% python3 -q
>>> import numpy as np
>>> np.set_printoptions(precision=2, suppress=True, linewidth=200)
>>> rd = lambda a: np.round(a, 2) + 0
>>> K = np.load("mat.npy")
>>> K
array([[ 0, -1,  0,  1, -1],
       [ 0,  1, -2,  0,  0],
       [ 2,  2, -1,  2, -2],
       [ 2, -2, -2, -2,  2],
       [ 1,  2, -1, -2,  2],
       [ 2,  1, -1,  1, -1]])
>>> vec = np.array([1, 0, 2, 3, 0])
>>> K * vec
array([[ 0,  0,  0,  3,  0],
       [ 0,  0, -4,  0,  0],
       [ 2,  0, -2,  6,  0],
       [ 2,  0, -4, -6,  0],
       [ 1,  0, -2, -6,  0],
       [ 2,  0, -2,  3,  0]])
>>> K @ (2 * vec)
array([  6,  -8,  12, -16, -14,   6])
>>> (K @ vec).argmax()
np.int64(2)
>>> print(K @ np.ones(5))
[-1. -1.  3. -2.  2.  2.]
>>> print(K @ vec)
[ 3 -4  6 -8 -7  3]
>>> T = np.stack([K, 3 * K, K[::-1]])
>>> np.linalg.matrix_rank(T.reshape(3, -1))
np.int64(2)
>>> (T @ K.T).shape
(3, 6, 6)
>>> m1 = np.array([[-2, -3, -3, 3, 0, -1],
...     [-3, -2, -3, -3, 3, 0],
...     [-3, -3, -2, -3, -3, 3],
...     [3, -3, -3, -2, -3, -3],
...     [0, 3, -3, -3, -2, -3],
...     [-1, 0, 3, -3, -3, -2]])
>>> # symmetric, so the eigenvalues are real
>>> evals, vecs = np.linalg.eigvalsh(m1)
Traceback (most recent call last):
  File "<python-input-16>", line 1, in <module>
    evals, vecs = np.linalg.eigvalsh(m1)
    ^^^^^^^^^^^
ValueError: too many values to unpack (expected 2)
>>> evals, vecs = np.linalg.eigh(m1)
>>> np.unique(evals.round(6) + 0, return_counts=True)[1]
array([1, 1, 1, 1, 1, 1])
>>> rd(vecs.T @ m1 @ vecs)
array([[-9.15,  0.  ,  0.  ,  0.  ,  0.  ,  0.  ],
       [ 0.  , -8.  ,  0.  ,  0.  ,  0.  ,  0.  ],
       [ 0.  ,  0.  , -3.42,  0.  ,  0.  ,  0.  ],
       [ 0.  ,  0.  ,  0.  , -3.34,  0.  ,  0.  ],
       [ 0.  ,  0.  ,  0.  ,  0.  ,  5.49,  0.  ],
       [ 0.  ,  0.  ,  0.  ,  0.  ,  0.  ,  6.42]])
>>> np.abs(vecs[:, -1]).round(6).argmax()
np.int64(2)
>>> print(rd(vecs.T @ vecs))
[[1. 0. 0. 0. 0. 0.]
 [0. 1. 0. 0. 0. 0.]
 [0. 0. 1. 0. 0. 0.]
 [0. 0. 0. 1. 0. 0.]
 [0. 0. 0. 0. 1. 0.]
 [0. 0. 0. 0. 0. 1.]]
>>> rd(np.abs(vecs[:, -1]))
array([0.47, 0.12, 0.52, 0.52, 0.12, 0.47])
>>> (evals > 1e-8).sum(), (evals < -1e-8).sum()
(np.int64(2), np.int64(4))
>>> rd(evals)
array([-9.15, -8.  , -3.42, -3.34,  5.49,  6.42])
>>> print(rd(np.linalg.eigvalsh(m1 @ m1)))
[11.19 11.73 30.15 41.27 64.   83.66]
>>> print(rd(evals.sum()), np.trace(m1))
-12.0 -12
>>> f = np.array([-8, 1, -4, 2, -5, -3])
>>> A2 = m1 + np.outer(f, np.eye(6)[2])
>>> rd(np.linalg.det(A2) / np.linalg.det(m1)), rd(1 + np.linalg.solve(m1, f)[2])
(np.float64(1.5), np.float64(1.5))
>>> np.linalg.matrix_rank(A2 - m1)
np.int64(1)
>>> np.linalg.matrix_rank(np.linalg.inv(A2) - np.linalg.inv(m1), tol=1e-8)
np.int64(1)
>>> np.linalg.lstsq(K[:-1].T, K[-1])[2]
np.int32(4)
>>> rd(K @ np.linalg.pinv(K) @ K)
array([[ 0., -1.,  0.,  1., -1.],
       [ 0.,  1., -2.,  0.,  0.],
       [ 2.,  2., -1.,  2., -2.],
       [ 2., -2., -2., -2.,  2.],
       [ 1.,  2., -1., -2.,  2.],
       [ 2.,  1., -1.,  1., -1.]])
>>> np.allclose(K[:-1].T @ np.linalg.lstsq(K[:-1].T, K[-1])[0], K[-1])
True
>>> Uu, sigma, VT = np.linalg.svd(K)
>>> np.argmax(sigma[:-1] / (sigma[1:] + 1e-6)) + 1
np.int64(4)
>>> A2 = Uu[:, :4] @ np.diag(sigma[:4]) @ VT[:4]
>>> rd(np.linalg.norm(K - A2) / np.linalg.norm(K))
np.float64(0.0)
>>> np.linalg.matrix_rank(A2)
np.int64(4)
>>> rd(np.linalg.norm(K - A2, 2)), rd(sigma[4])
(np.float64(0.0), np.float64(0.0))
>>> rd(np.abs(K - A2).max())
np.float64(0.0)
>>> cent = np.sign(np.array([[2, 2, 0, 2], [2, 3, 0, 1], [0, 2, 0, 0], [0, 3, 2, 3]]))
>>> A2 = (np.tril(cent, -1) + np.eye(4)) @ (np.triu(cent, 1) + np.eye(4))
>>> evals = np.array([2, 1, 1, 2])
>>> A = np.rint(A2 * evals @ np.linalg.inv(A2)) + 0
>>> A
array([[ 3., -1., -1.,  1.],
       [ 2.,  0., -2.,  2.],
       [ 0.,  0.,  0.,  1.],
       [ 0.,  0., -2.,  3.]])
>>> proj = np.triu(np.array([[3, -9, -8, -3], [-3, -7, -6, -6], [2, 6, -1, 0], [5, 1, 3, 2]]), 1) + np.eye(4)
>>> A2 = proj @ A @ np.linalg.inv(proj)
>>> rd(np.linalg.det(A2))
np.float64(4.0)
>>> proj @ A - A @ proj
array([[-18.,  27.,  42., -32.],
       [  0.,  18.,  28., -18.],
       [  0.,   0.,   0.,   0.],
       [  0.,   0.,   0.,   0.]])
>>> rd(np.linalg.eigvals(A))
array([2., 1., 1., 2.])
>>> rd(np.linalg.det(A.T))
np.float64(4.0)
>>> np.all(np.linalg.eigvalsh(m1) > 0)
np.False_
>>> (A - A.T) / 2
array([[ 0. , -1.5, -0.5,  0.5],
       [ 1.5,  0. , -1. ,  1. ],
       [ 0.5,  1. ,  0. ,  1.5],
       [-0.5, -1. , -1.5,  0. ]])
>>> print(np.trace(A))
6.0
>>> np.linalg.determinant(A)
Traceback (most recent call last):
  File "<python-input-56>", line 1, in <module>
    np.linalg.determinant(A)
    ^^^^^^^^^^^^^^^^^^^^^
AttributeError: module 'numpy.linalg' has no attribute 'determinant'
>>> np.allclose(A, A.T)
False
>>> rd(np.abs(np.linalg.eigvals(A)).max())
np.float64(2.0)
>>> print(rd(np.linalg.matrix_power(A, 4)))
[[ 31. -15. -15.  15.]
 [ 30. -14. -30.  30.]
 [  0.   0. -14.  15.]
 [  0.   0. -30.  31.]]
>>> E = np.loadtxt("layer18.csv", delimiter=",")
>>> E
array([[ -3.08,  -1.73,   5.77,   9.93],
       [ -5.54,   1.38,  -0.15,  -6.47],
       [ 10.16,   2.62,  -6.86,  -3.88],
       [ 31.73,   6.88,   0.85,  -8.29],
       [ 30.44,   8.52,  -2.5 ,  -5.12],
       [ 27.11,  10.84,   1.46, -10.95],
       [  1.1 ,   1.7 ,  13.02,   8.04],
       [  7.87,   7.19,   8.37,  -0.99],
       [-18.06,  -2.95,   2.54,  10.72],
       [-14.56,  -6.28, -16.03, -21.72],
       [ 21.17,   9.82,  -4.67, -21.45],
       [-22.54,  -9.95,  -6.74,   5.64],
       [-21.96,  -9.36,  -5.39,   7.8 ],
       [ -2.44,   0.21,  -9.3 ,  -9.3 ],
       [ 10.94,   8.09,   0.2 ,  -7.33],
       [ -8.95,  -5.55,  -2.23,  -2.39],
       [ -1.01,  -2.22,   2.03,  -2.82],
       [ -4.87,  -4.15,  -5.63,  -5.82],
       [  3.34,   7.02,   3.97,  -6.09],
       [ 35.87,  12.67,  -4.13, -10.25],
       [-18.86,  -1.65,  -4.67,   2.21],
       [  1.56,   2.44,  -1.9 ,   0.36],
       [-34.89, -16.36, -12.1 ,   6.03],
       [ 19.27,   8.12,   4.25,   1.55],
       [-23.88,  -8.08,  -7.33,   1.63],
       [-40.63, -20.63,  -9.27,  12.38],
       [  1.48,   3.05,   9.03,  -1.73],
       [  8.17,   1.2 ,  -7.78,  -6.46],
       [-13.43, -10.79, -10.89,  -1.24],
       [ 12.76,  10.81,  -1.64, -17.88]])
>>> Xc = E - E.mean(axis=0)
>>> vecs = np.linalg.svd(Xc)[2][:1]
>>> A2 = Xc - Xc @ vecs.T @ vecs
>>> rd((Xc @ vecs.T).std(axis=0))
array([21.42])
>>> X = np.load("block12.npy")
>>> rd(X)
array([[-0.6 ,  0.42, -0.35,  0.42, -0.41],
       [ 0.42, -0.19, -0.76, -0.22, -0.4 ],
       [ 0.12, -0.02, -0.46,  0.52,  0.71],
       [ 0.06,  0.78, -0.17, -0.53,  0.3 ],
       [-0.66, -0.43, -0.26, -0.47,  0.27]])
>>> rd(X[4] @ X[3])
np.float64(0.0)
>>> rd(np.linalg.norm(X, 2))
np.float64(1.0)
>>> print(rd(np.linalg.norm(X, axis=1)))
[1. 1. 1. 1. 1.]
>>> rd(np.linalg.norm(X[4], 1)), rd(np.linalg.norm(X[4], np.inf))
(np.float64(2.11), np.float64(0.66))
>>> rd(np.linalg.norm(X, "nuc"))
np.float64(5.0)
>>> rd(np.linalg.norm(X, 1)), rd(np.linalg.norm(X, np.inf))
(np.float64(2.16), np.float64(2.19))
>>> rd(np.linalg.svd(X, compute_uv=False))
array([1., 1., 1., 1., 1.])
>>> rd(X.T @ X)
array([[1., 0., 0., 0., 0.],
       [0., 1., 0., 0., 0.],
       [0., 0., 1., 0., 0.],
       [0., 0., 0., 1., 0.],
       [0., 0., 0., 0., 1.]])
>>> rd(X[:, 2] @ X[:, 1])
np.float64(0.0)
>>> vec = np.array([-3, 0, 0, 1, -1])
>>> [p for p in range(1, 25) if np.allclose(np.linalg.matrix_power(X, p), np.eye(5))]
[]
>>> rd(np.linalg.inv(X))
array([[-0.6 ,  0.42,  0.12,  0.06, -0.66],
       [ 0.42, -0.19, -0.02,  0.78, -0.43],
       [-0.35, -0.76, -0.46, -0.17, -0.26],
       [ 0.42, -0.22,  0.52, -0.53, -0.47],
       [-0.41, -0.4 ,  0.71,  0.3 ,  0.27]])
>>> rd(np.sort(np.abs(np.degrees(np.angle(np.linalg.eigvals(X))))))
array([  0.  , 107.01, 107.01, 163.97, 163.97])
>>> def softmax(z):
...     e = np.exp(z - z.max(axis=-1, keepdims=True))
...     return e / e.sum(axis=-1, keepdims=True)
... 
>>> print(rd(softmax(X[1] + -2)))
[0.36 0.19 0.11 0.19 0.16]
>>> rd(softmax(10 * X[1]))
array([1., 0., 0., 0., 0.])
>>> rd(softmax(X[1]))
array([0.36, 0.19, 0.11, 0.19, 0.16])
>>> softmax(X).sum(axis=1)
array([1., 1., 1., 1., 1.])
>>> scores = X @ X.T / np.sqrt(5)
>>> rd(softmax(scores))
array([[0.28, 0.18, 0.18, 0.18, 0.18],
       [0.18, 0.28, 0.18, 0.18, 0.18],
       [0.18, 0.18, 0.28, 0.18, 0.18],
       [0.18, 0.18, 0.18, 0.28, 0.18],
       [0.18, 0.18, 0.18, 0.18, 0.28]])
>>> rd(softmax(scores + np.triu(np.full(scores.shape, -np.inf), 1)))
array([[1.  , 0.  , 0.  , 0.  , 0.  ],
       [0.39, 0.61, 0.  , 0.  , 0.  ],
       [0.28, 0.28, 0.44, 0.  , 0.  ],
       [0.22, 0.22, 0.22, 0.34, 0.  ],
       [0.18, 0.18, 0.18, 0.18, 0.28]])
>>> A2 = np.linalg.inv(X)
>>> print((np.abs(A2) > 1e-9).astype(int))
[[1 1 1 1 1]
 [1 1 1 1 1]
 [1 1 1 1 1]
 [1 1 1 1 1]
 [1 1 1 1 1]]
>>> rd(np.linalg.inv(A2))
array([[-0.6 ,  0.42, -0.35,  0.42, -0.41],
       [ 0.42, -0.19, -0.76, -0.22, -0.4 ],
       [ 0.12, -0.02, -0.46,  0.52,  0.71],
       [ 0.06,  0.78, -0.17, -0.53,  0.3 ],
       [-0.66, -0.43, -0.26, -0.47,  0.27]])
>>> print(rd(np.linalg.det(X) * np.linalg.det(A2)))
1.0
>>> rd(A2)
array([[-0.6 ,  0.42,  0.12,  0.06, -0.66],
       [ 0.42, -0.19, -0.02,  0.78, -0.43],
       [-0.35, -0.76, -0.46, -0.17, -0.26],
       [ 0.42, -0.22,  0.52, -0.53, -0.47],
       [-0.41, -0.4 ,  0.71,  0.3 ,  0.27]])
>>> rd(np.linalg.det(X) * A2)
array([[-0.6 ,  0.42,  0.12,  0.06, -0.66],
       [ 0.42, -0.19, -0.02,  0.78, -0.43],
       [-0.35, -0.76, -0.46, -0.17, -0.26],
       [ 0.42, -0.22,  0.52, -0.53, -0.47],
       [-0.41, -0.4 ,  0.71,  0.3 ,  0.27]])
>>> rd(np.linalg.cond(X))
np.float64(1.0)
